$ python -q
>>> import numpy as np
>>> np.set_printoptions(precision=3, suppress=True, linewidth=160, sign=" ")
>>> tidy = lambda a: np.round(a, 3) + 0
>>> rng = np.random.default_rng(59)
>>> mat = np.eye(3, dtype=int)[rng.permutation(3)] * np.array([1, -3, -4])
>>> print(mat)
[[ 0  0 -4]
 [ 1  0  0]
 [ 0 -3  0]]
>>> lab = rng.permutation(3)
>>> print(lab)
[ 2  0  1]
>>> M2 = mat[lab][:, lab]
>>> print(tidy(np.linalg.det(M2)), tidy(np.linalg.det(mat[lab])))
12.0 12.0
>>> print(np.allclose(M2, mat))
False
>>> print(np.trace(M2))
0
>>> print(np.diag(M2))
[ 0  0  0]
>>> print(M2)
[[ 0  0 -3]
 [-4  0  0]
 [ 0  1  0]]
>>> print(tidy(np.linalg.det(M2.T)))
12.0
>>> print(np.einsum("ii->", M2))
0
>>> print(np.kron(np.eye(2, dtype=int), M2))
[[ 0  0 -3  0  0  0]
 [-4  0  0  0  0  0]
 [ 0  1  0  0  0  0]
 [ 0  0  0  0  0 -3]
 [ 0  0  0 -4  0  0]
 [ 0  0  0  0  1  0]]
>>> print(tidy(np.linalg.eigvals(M2)))
[-1.145+1.983j -1.145-1.983j  2.289+0.j   ]
>>> print(tidy(np.linalg.det(2 * M2)), tidy(np.linalg.det(M2)))
96.0 12.0
>>> print(mat.T @ mat)
[[  1   0   0]
 [  0   9   0]
 [  0   0  16]]
>>> print(tidy(np.linalg.pinv(mat)))
[[ 0.     1.     0.   ]
 [ 0.     0.    -0.333]
 [-0.25   0.     0.   ]]
>>> print(mat[:, 1] @ mat[:, 0])
0
>>> M2 = np.linalg.inv(mat)
>>> print(tidy(np.linalg.cond(mat)))
4.0
>>> print(np.allclose(M2, mat.T))
False
